$ ipython --no-banner

In [1]: import numpy as np

In [2]: import numpy.linalg as la

In [3]: np.set_printoptions(suppress=True, linewidth=120)

In [4]: M2 = np.array([[0, 0, 1, 1, 1, 2, 2],
   ...:     [2, 1, -3, 3, -1, 0, 1],
   ...:     [2, 0, -3, 1, 2, 1, -1],
   ...:     [3, 3, 1, 1, -3, -3, 1],
   ...:     [3, -1, -2, -3, 1, 3, -2],
   ...:     [3, 2, 1, -1, 2, 0, 1],
   ...:     [-3, -2, 3, 2, -1, 0, 3]])

In [5]: M2[-1] = M2[0]

In [6]: M = M2 + 0.1 * np.eye(7)

In [7]: M
Out[7]: 
array([[ 0.1,  0. ,  1. ,  1. ,  1. ,  2. ,  2. ],
       [ 2. ,  1.1, -3. ,  3. , -1. ,  0. ,  1. ],
       [ 2. ,  0. , -2.9,  1. ,  2. ,  1. , -1. ],
       [ 3. ,  3. ,  1. ,  1.1, -3. , -3. ,  1. ],
       [ 3. , -1. , -2. , -3. ,  1.1,  3. , -2. ],
       [ 3. ,  2. ,  1. , -1. ,  2. ,  0.1,  1. ],
       [ 0. ,  0. ,  1. ,  1. ,  1. ,  2. ,  2.1]])

In [8]: left, sig, vt = la.svd(M)

In [9]: sig.round(1) + 0
Out[9]: array([7.7, 6.9, 5.2, 5. , 2.4, 0.5, 0. ])

In [10]: M2 = left[:, :6] @ np.diag(sig[:6]) @ vt[:6]

In [11]: round(la.norm(M - M2, 2), 1), np.round(sig[6], 1)
Out[11]: (np.float64(0.0), np.float64(0.0))

In [12]: la.matrix_rank(M2)
Out[12]: np.int64(6)

In [13]: M2.round(1) + 0
Out[13]: 
array([[ 0.1,  0. ,  1. ,  1. ,  1. ,  2. ,  2. ],
       [ 2. ,  1.1, -3. ,  3. , -1. ,  0. ,  1. ],
       [ 2. ,  0. , -2.9,  1. ,  2. ,  1. , -1. ],
       [ 3. ,  3. ,  1. ,  1.1, -3. , -3. ,  1. ],
       [ 3. , -1. , -2. , -3. ,  1.1,  3. , -2. ],
       [ 3. ,  2. ,  1. , -1. ,  2. ,  0.1,  1. ],
       [ 0. ,  0. ,  1. ,  1. ,  1. ,  2. ,  2.1]])

In [14]: la.matrix_rank(M, rtol=0.05)
Out[14]: np.int64(6)

In [15]: def softmax(z):
    ...:     e = np.exp(z - z.max(axis=-1, keepdims=True))
    ...:     return e / e.sum(axis=-1, keepdims=True)
    ...: 

In [16]: np.round(softmax(M[0] + -3), 1) + 0
Out[16]: array([0. , 0. , 0.1, 0.1, 0.1, 0.3, 0.3])

In [17]: np.round(softmax(10 * M[0]), 1) + 0
Out[17]: array([0. , 0. , 0. , 0. , 0. , 0.5, 0.5])

In [18]: np.round(softmax(M).sum(axis=1), 1)
Out[18]: array([1., 1., 1., 1., 1., 1., 1.])

In [19]: scores = M @ M.T / np.sqrt(7)

In [20]: np.round(softmax(scores), 1) + 0
Out[20]: 
array([[0.5, 0. , 0. , 0. , 0. , 0. , 0.5],
       [0. , 1. , 0. , 0. , 0. , 0. , 0. ],
       [0. , 0.1, 0.7, 0. , 0.2, 0. , 0. ],
       [0. , 0. , 0. , 1. , 0. , 0. , 0. ],
       [0. , 0. , 0. , 0. , 1. , 0. , 0. ],
       [0. , 0. , 0. , 0. , 0. , 1. , 0. ],
       [0.5, 0. , 0. , 0. , 0. , 0. , 0.5]])

In [21]: print(la.matrix_rank(M, rtol=0.1))
5

In [22]: [round(float(x), 1) for x in la.svd(M, compute_uv=False)[:3]]
Out[22]: [7.7, 6.9, 5.2]

In [23]: blk = np.stack([M, 4 * M, M[::-1]])

In [24]: la.matrix_rank(blk.reshape(3, -1))
Out[24]: np.int64(2)

In [25]: np.round(np.einsum("bij,cij->bc", blk, blk), 1)
Out[25]: 
array([[ 163.5,  653.9,   96. ],
       [ 653.9, 2615.5,  384. ],
       [  96. ,  384. ,  163.5]])

In [26]: print(blk.shape)
(3, 7, 7)

In [27]: np.round(la.det(blk), 1)
Out[27]: array([     -7.3, -120380.8,       7.3])

In [28]: print((blk @ M.T).shape)
(3, 7, 7)

In [29]: theta = np.radians(180)

In [30]: r_ = np.eye(7)

In [31]: r_[6, 6] = r_[1, 1] = np.cos(theta)

In [32]: r_[6, 1], r_[1, 6] = -np.sin(theta), np.sin(theta)

In [33]: r_.round(1) + 0
Out[33]: 
array([[ 1.,  0.,  0.,  0.,  0.,  0.,  0.],
       [ 0., -1.,  0.,  0.,  0.,  0.,  0.],
       [ 0.,  0.,  1.,  0.,  0.,  0.,  0.],
       [ 0.,  0.,  0.,  1.,  0.,  0.,  0.],
       [ 0.,  0.,  0.,  0.,  1.,  0.,  0.],
       [ 0.,  0.,  0.,  0.,  0.,  1.,  0.],
       [ 0.,  0.,  0.,  0.,  0.,  0., -1.]])

In [34]: M2 = M @ r_.T

In [35]: np.allclose(M @ M.T, M2 @ M2.T)
Out[35]: True

In [36]: m1 = np.load("w.npy")

In [37]: m1
Out[37]: 
array([[-3,  0,  0,  0],
       [-3, -3,  0,  0],
       [-3,  0,  0,  0],
       [ 0,  2,  2, -3]])

In [38]: round(np.trace(la.pinv(m1) @ m1), 1)
Out[38]: np.float64(3.0)

In [39]: np.round(m1 @ la.pinv(m1) @ m1, 1) + 0
Out[39]: 
array([[-3.,  0.,  0.,  0.],
       [-3., -3.,  0.,  0.],
       [-3.,  0.,  0.,  0.],
       [ 0.,  2.,  2., -3.]])

In [40]: np.unique(m1.round(6), axis=0).shape
Out[40]: (3, 4)

In [41]: print(la.matrix_rank(m1, rtol=0.1))
3

In [42]: print(np.argsort(-la.norm(m1, axis=0).round(6), kind="stable")[:3])
[0 1 3]

In [43]: np.trace(m1)
Out[43]: np.int64(-9)

In [44]: (m1 + m1.T) / 2
Out[44]: 
array([[-3. , -1.5, -1.5,  0. ],
       [-1.5, -3. ,  0. ,  1. ],
       [-1.5,  0. ,  0. ,  1. ],
       [ 0. ,  1. ,  1. , -3. ]])

In [45]: np.round(np.sort(np.abs(la.eigvals(m1))), 1)
Out[45]: array([0., 3., 3., 3.])

In [46]: round(float(np.abs(la.eigvals(m1)).max()), 1)
Out[46]: 3.0

In [47]: la.matrix_power(m1, 2)
Out[47]: 
array([[  9,   0,   0,   0],
       [ 18,   9,   0,   0],
       [  9,   0,   0,   0],
       [-12, -12,  -6,   9]])

In [48]: m1 @ m1
Out[48]: 
array([[  9,   0,   0,   0],
       [ 18,   9,   0,   0],
       [  9,   0,   0,   0],
       [-12, -12,  -6,   9]])

In [49]: rank = la.matrix_rank(m1)

In [50]: rank
Out[50]: np.int64(3)

In [51]: ns = la.svd(m1)[2][rank:].T

In [52]: [int(la.matrix_rank(m1[:i])) for i in range(1, len(m1) + 1)]
Out[52]: [1, 2, 2, 3]

In [53]: [int(la.matrix_rank(m1[:, :j + 1])) for j in range(4)]
Out[53]: [1, 2, 3, 3]

In [54]: np.allclose(m1 @ ns, 0)
Out[54]: True

In [55]: print(ns.shape)
(4, 1)

In [56]: left, sig, vt = la.svd(m1)

In [57]: np.argmax(sig[:-1] / (sig[1:] + 1e-6)) + 1
Out[57]: np.int64(3)

In [58]: print(sig.round(1) + 0)
[5.7 4.1 2.  0. ]

In [59]: M2 = left[:, :3] @ np.diag(sig[:3]) @ vt[:3]

In [60]: np.round(la.norm(m1 - M2) / la.norm(m1), 1)
Out[60]: np.float64(0.0)

In [61]: M2.round(1) + 0
Out[61]: 
array([[-3.,  0.,  0.,  0.],
       [-3., -3.,  0.,  0.],
       [-3.,  0.,  0.,  0.],
       [ 0.,  2.,  2., -3.]])

In [62]: print(np.round(la.norm(m1 - M2, 2), 1), round(sig[3], 1))
0.0 0.0

In [63]: A = np.loadtxt("m.csv", delimiter=",")

In [64]: A
Out[64]: 
array([[-2.,  0.,  2.,  0.,  2.,  1., -1.],
       [ 0., -3., -3., -2.,  3., -1.,  1.],
       [ 0.,  0.,  3., -3., -2.,  0.,  0.],
       [ 0.,  0.,  0.,  3.,  0.,  3.,  0.],
       [ 0.,  0.,  0.,  0.,  3.,  1., -3.],
       [ 0.,  0.,  0.,  0.,  0.,  2., -3.],
       [ 0.,  0.,  0.,  0.,  0.,  0., -3.]])

In [65]: blk = np.stack([A, 2 * A, A[::-1]])

In [66]: la.matrix_rank(blk)
Out[66]: array([7, 7, 7])

In [67]: print((blk @ A.T).shape)
(3, 7, 7)

In [68]: print(la.matrix_rank(blk.reshape(3, -1)))
2

In [69]: mat = np.array([[0, 0, 3, 0, 0, 0],
    ...:     [2, 0, 0, 0, 0, 0],
    ...:     [0, -3, 0, 0, 0, 0],
    ...:     [0, 0, 0, 0, 0, 0],
    ...:     [0, 0, 0, 1, 0, 0],
    ...:     [0, 0, 0, 0, 1, 0]])

In [70]: round(float(la.det(m1[::-1])), 1)
Out[70]: 0.0

In [71]: round(float(la.det(m1.T)), 1)
Out[71]: 0.0

In [72]: round(float(la.det(2 * m1)), 1), np.round(la.det(m1), 1)
Out[72]: (0.0, np.float64(0.0))
